% python3 -q
>>> import numpy as np
>>> np.set_printoptions(suppress=True, linewidth=120)
>>> arr = np.load("case9.npy")
>>> print(arr.round(2) + 0)
[[-0.12  0.14 -0.03 -0.03  0.39  0.11  0.25  0.65  0.09  0.14  0.  ]
 [ 0.54 -0.11  0.05  0.03  0.3   0.02 -0.2   0.31  0.02  0.17  0.07]
 [-0.02 -0.31 -0.23 -0.03 -0.35 -0.24  0.28  0.29 -0.13 -0.18  0.36]
 [-0.12  0.18 -0.36 -0.3   0.4  -0.08  0.33 -0.27  0.17 -0.23 -0.31]
 [-0.23 -0.01 -0.42 -0.21 -0.45 -0.03 -0.12  0.29 -0.03  0.37 -0.39]
 [ 0.12  0.34  0.34 -0.31 -0.12 -0.21  0.35 -0.11  0.06  0.44  0.27]
 [-0.14 -0.14 -0.08 -0.24  0.28 -0.16  0.1   0.25 -0.05 -0.13  0.11]
 [ 0.18 -0.29 -0.03 -0.37  0.24 -0.17 -0.16 -0.2  -0.56  0.24 -0.22]
 [ 0.19  0.18 -0.01 -0.47 -0.13  0.06 -0.08  0.11 -0.3  -0.31  0.23]
 [ 0.05  0.24  0.04  0.2   0.04 -0.84 -0.3   0.14  0.07 -0.16 -0.15]
 [ 0.3   0.17  0.02  0.09 -0.21 -0.15  0.52 -0.04 -0.14 -0.13 -0.25]
 [ 0.3   0.37 -0.67  0.11  0.03  0.08 -0.16 -0.14  0.    0.01  0.36]
 [ 0.14  0.43  0.09 -0.15 -0.12  0.17 -0.19  0.16  0.09  0.14 -0.25]
 [-0.21  0.37  0.12  0.28  0.04  0.18  0.    0.14 -0.65 -0.23 -0.1 ]
 [ 0.18 -0.1  -0.21  0.44  0.11 -0.03  0.31 -0.04 -0.23  0.38 -0.09]
 [-0.49  0.19 -0.04  0.03  0.16 -0.18 -0.09 -0.14 -0.17  0.34  0.37]]
>>> W1 = np.array([[-7, 6, -2],
...     [8, 6, 4],
...     [8, -6, -1],
...     [1, -2, 7],
...     [9, -5, -6],
...     [1, -2, -7],
...     [4, 5, 7],
...     [-3, -6, -6],
...     [0, 3, 2],
...     [6, -3, -1],
...     [-2, -4, -8]])
>>> beta = np.array([2, 3, -2])
>>> act = np.maximum(arr @ W1 + beta, 0)
>>> print((act > 0).astype(int))
[[1 0 0]
 [0 1 0]
 [0 1 0]
 [1 1 1]
 [0 1 1]
 [1 1 0]
 [1 0 0]
 [1 1 0]
 [0 1 0]
 [1 1 1]
 [1 1 1]
 [0 1 0]
 [1 1 0]
 [1 1 0]
 [1 1 1]
 [1 0 0]]
>>> cent = np.array([[8, 4], [8, 3], [2, 2]])
>>> print(W1 @ cent)
[[-12 -14]
 [120  58]
 [ 14  12]
 [  6  12]
 [ 20   9]
 [-22 -16]
 [ 86  45]
 [-84 -42]
 [ 28  13]
 [ 22  13]
 [-64 -36]]
